>>> import numpy as np
>>> import numpy.linalg as la
>>> np.set_printoptions(suppress=True, linewidth=140)
>>> rd = lambda a: np.round(a, 1) + 0
>>> K = np.loadtxt("test4.csv", delimiter=",")
>>> K
array([[-1.1,  0.3,  0. ,  0.6, -0.7, -0.6, -0.5,  1.7,  0. , -0.7,  0.1,  1.1],
       [-0.8, -0.1,  1.1,  0.1,  1. , -0.1, -0.3,  2.8,  1.3,  1.7,  2. , -1.1],
       [ 1.4, -0.5, -0.1, -0.1, -0.1,  0.4, -0.4, -1.1, -0.7, -1. ,  0. , -0.3],
       [-0.3,  1.1,  0.3, -0.7,  1. , -1.3, -0.3, -0.7,  0. ,  0.6,  0.3,  0. ],
       [ 2. ,  0. , -1.1, -1.5,  0.5, -0.6,  0. ,  0.2,  1.2,  0.3, -2. ,  1.1],
       [ 0.8, -0.8, -0.5,  1.5,  0.9, -0.6,  0.6,  0.6,  0.2,  1.2, -0.7, -0.2],
       [-1.3,  0.6,  0.7, -1.3,  0. ,  0.2,  0. , -0.2, -1. ,  0.3,  1.6, -0.9],
       [-1.7,  1.7, -0.3, -0.8, -1.2,  1.5,  0.3, -0.6, -1.9, -0.9, -0.4,  0.7],
       [ 1.4, -0.7,  0.4,  0.1,  0. ,  1.2,  0.1, -1.6, -0.6,  0.2,  0.7,  0.7],
       [-0.1, -0.4, -0.3,  0.7,  1.4, -0.8,  0. ,  0.7, -2.1, -0.8, -1. ,  0.3],
       [ 1.2,  0.7,  0.3,  2.4, -1. ,  1. , -0.2,  0.3,  0.7, -1. ,  0.2, -0.8],
       [-2.7, -1.4,  0.5, -1.2, -0.3,  0.1,  0.2, -1.3,  0.1,  1.4,  0.5, -0.4],
       [-0.5, -2.3, -0.2, -0.8, -0.6,  0.2,  0.6,  1.5,  0.3,  0.4, -0.3,  0.5],
       [-0.6,  0.8,  1.4, -1.5,  0.7,  0.9,  1.3,  1.7,  0.4, -1.1,  2.7, -0.1],
       [ 0.6,  1. , -0.5, -0.1,  0.8,  0.5, -0.9, -0.1, -1.7,  0.9, -1.2,  0.3],
       [-0.6, -0.3, -1.1, -0.8,  0.7,  1.9, -1. ,  0. ,  0. ,  1. , -2.8,  0.7],
       [-0.3,  0.9, -1. , -0.9, -0.8,  1.5, -0.2, -0.6, -0.3,  0.4, -1.7,  0.8],
       [ 0.9,  1.1, -1.4, -0.4,  1.4, -1.1,  1.1, -1.7,  1.8,  0. , -2.6, -0.1],
       [ 0.3, -0.5,  0.8,  0. , -0.1, -0.5, -1.6, -1. ,  1. , -0.2,  1.8, -0.5],
       [-0.3, -0.7,  0.1, -0.8, -1.1, -0.9,  0.8, -0.6, -0.5,  1.5,  0.1, -0.3],
       [ 0.8,  0.7,  1.2, -0.8,  1.4, -0.8, -1.3,  0.2, -0.8,  0.4,  2. , -1.3],
       [-1.1,  0. ,  0.3, -0.1,  0. ,  0.3, -0.6,  1.8,  0.9,  0.5,  0.4, -2.3],
       [ 0.5,  0.9, -2.7,  1.5,  0.9,  0.3, -0.5, -0.1,  0. ,  0.2, -5.5,  0.6],
       [-1.9, -0.5, -0.1, -0.2, -0.8,  0.3, -1.1, -2.6, -0.9, -1.2, -0.4,  0.7],
       [-0.2,  0.4,  0.3,  0.9,  0.8,  0.1, -0.1,  0.6,  1.4,  0. ,  0.7, -1.3],
       [-0.3, -0.8, -1.8, -0.4, -1.1,  0.4,  0.4,  0.9,  0.6, -0.6, -3.2, -0.9],
       [-0.3, -1.5,  1.7,  1.1, -2.2, -1.1, -1.6,  0.6,  0.3, -0.9,  3.6,  0. ],
       [ 0.1,  0.3, -1.4,  1.6,  0.3,  1.3,  1.3,  0. ,  1.2,  0.9, -2.7, -1.4],
       [ 0.8,  0.6,  1.1, -1.5,  1.2,  0.8,  0.3, -0.1, -0.8,  0.4,  1.8, -0.5],
       [ 0.4, -0.7,  0.4, -0.2, -1.1, -1. , -0.3,  1.9, -0.8, -1.7,  0.2,  0.7],
       [ 1. ,  0. ,  0.3, -1.8,  0.1,  0.4,  0.9, -0.5, -0.8,  0.2,  0.6,  1.8],
       [ 0.6, -0.4, -1.8,  1. , -0.6, -0.1,  0.3,  1.6, -0.1,  0.2, -3.3, -0.1],
       [-0.6, -0.7, -0.8, -0.3,  1.4,  0.3,  0.9, -0.1, -0.1,  0.6, -1.8,  2. ]])
>>> other = np.c_[K[:, :8] @ np.array([[8, 0, 5, 7, 8, 5, 1, 4],
...     [1, 5, 9, 6, 0, 8, 3, 1],
...     [0, 1, 7, 2, 3, 4, 7, 2],
...     [9, 8, 8, 0, 8, 5, 8, 9],
...     [6, 5, 5, 4, 7, 8, 8, 6],
...     [6, 7, 5, 2, 7, 8, 9, 5],
...     [9, 7, 6, 9, 3, 4, 8, 5],
...     [5, 4, 8, 7, 4, 4, 6, 0]]), np.array([-3, -5, -4, -1, 2, 4, 4, 5, -4, 0, -5, 2, 2, 4, -2, -1, -1, 0, 1, -4, 1, 4, 2, 5, -4, -1, 4, 4, 0, 1, -5, 5, -5])]
>>> rd(other)
array([[ -6.9,   1.9,   6.1,  -2.5,  -7.8,  -5.7,  -0.2,  -8.4,  -3. ],
       [ 11.1,  14.8,  28.7,  16.7,  14.3,  17.3,  28.9,   3.8,  -5. ],
       [  2.5,  -8.3,  -8.7,  -4.3,   6.6,  -1.5,  -8.6,   3.4,  -4. ],
       [-15.6,  -8.8,  -4. ,  -1.1, -12.9,  -1.4, -10.8,  -7.8,  -1. ],
       [  2.9, -14. ,  -8.6,  14. ,   0.8,  -1.9, -17.9,  -7.7,   2. ],
       [ 29.3,  14.4,  15.2,  11.8,  23.2,  10.3,  17.1,  20.3,   4. ],
       [-21.3,  -6.1,  -7.2,  -5.1, -18.1,  -4.6,  -4.4, -13.9,   4. ],
       [-17.6,   6. ,  -3.2,  -5.6, -20.3,   1.1,  -2.4, -11.1,   5. ],
       [ 11.5,   0.4,  -1.9,  -1.5,  15.5,   7.1,   4.9,  13.1,  -4. ],
       [ 12.2,   7.5,   8. ,   5.2,  10.9,   6.2,  10.4,   9.3,   0. ],
       [ 31.6,  24.8,  34.8,  11.5,  30.3,  25.2,  25.8,  25.7,  -5. ],
       [-39.7, -20.7, -42.4, -34.6, -35.7, -34.7, -20.7, -22.3,   2. ],
       [ -3. ,  -9.5, -17.4,  -3.8,  -6. , -20.5,  -4.4, -11.5,   2. ],
       [ 12.3,  19.1,  31.4,  31.6,   9.3,  26.3,  33.9,   2.9,   4. ],
       [  4.1,   4.5,   8. ,   4.6,   8.5,  14.9,   2.4,   4.3,  -2. ],
       [ -5.7,   0.8, -12.8, -10.6,   0.7,   3. ,  -0.9,  -3.4,  -1. ],
       [-10.2,  -1. , -10.1,  -4.9, -10.7,  -0.4,  -9.9,  -8.7,  -1. ],
       [  7.9,   1.1,  -4.1,  11.5,  -1.6,   5.7,  -8.9,   6.7,   0. ],
       [-21.1, -20.9, -18. , -22.1,  -8.2, -14.5, -19.7,  -8.8,   1. ],
       [-18.1, -18.4, -23.5,  -9.3, -22.5, -25.9, -22.2, -16. ,  -4. ],
       [ -7.2,  -8.6,   9.1,   5.9,   4.7,  10.8,  -0.3,  -3. ,   1. ],
       [ -4.3,   4.6,   8.1,   0.7,  -1.2,   2.4,   8.9,  -6.2,   4. ],
       [ 20.6,  16.5,   5.9,   2.5,  14.4,  13.6,   1.6,  15.4,   2. ],
       [-43.4, -24.2, -46.2, -47.2, -34.3, -33.7, -33.8, -18.9,   5. ],
       [ 14.4,  15.9,  20.6,   8.3,  14.9,  17.1,  20.4,  13.1,  -4. ],
       [ -2.9,  -5.3, -18.4,  -4.2, -11.1, -17.5, -15.1, -11.8,  -1. ],
       [-25.2, -24.5, -15.6, -28.9, -14. , -31.6, -20.8, -16.1,   4. ],
       [ 36.8,  32.6,  22. ,  15.2,  24.5,  23.3,  28.5,  27.1,   4. ],
       [  7.7,   5.4,  16.1,  19.8,  12.2,  22.5,  16.9,   5.2,   0. ],
       [ -5.1, -11.7,  -0.2,   3.6,  -5.2, -13.4,  -9.3, -13.2,   1. ],
       [  0.4,  -6.5,  -3.4,  13.4,  -1.3,   2.8,  -2.7,  -4.5,  -5. ],
       [ 19.9,   9. ,   5.9,   9.5,   9.8,  -0.4,   1.1,   4.8,   5. ],
       [  9.6,   8.3,  -4.2,   3.6,   4.6,   3.5,   9.8,   7. ,  -5. ]])
>>> rd(la.norm(la.qr(K)[0].T @ other, axis=0) ** 2 / ((other ** 2).sum(axis=0) + 1e-12))
array([1. , 1. , 1. , 1. , 1. , 1. , 1. , 1. , 0.3])
>>> rd(la.norm(other - K @ la.lstsq(K, other)[0], axis=0))
array([ 0. ,  0. ,  0. ,  0. ,  0. ,  0. ,  0. ,  0. , 16.3])
>>> la.matrix_rank(np.c_[K, other])
np.int64(13)
>>> la.matrix_rank(other)
np.int64(9)
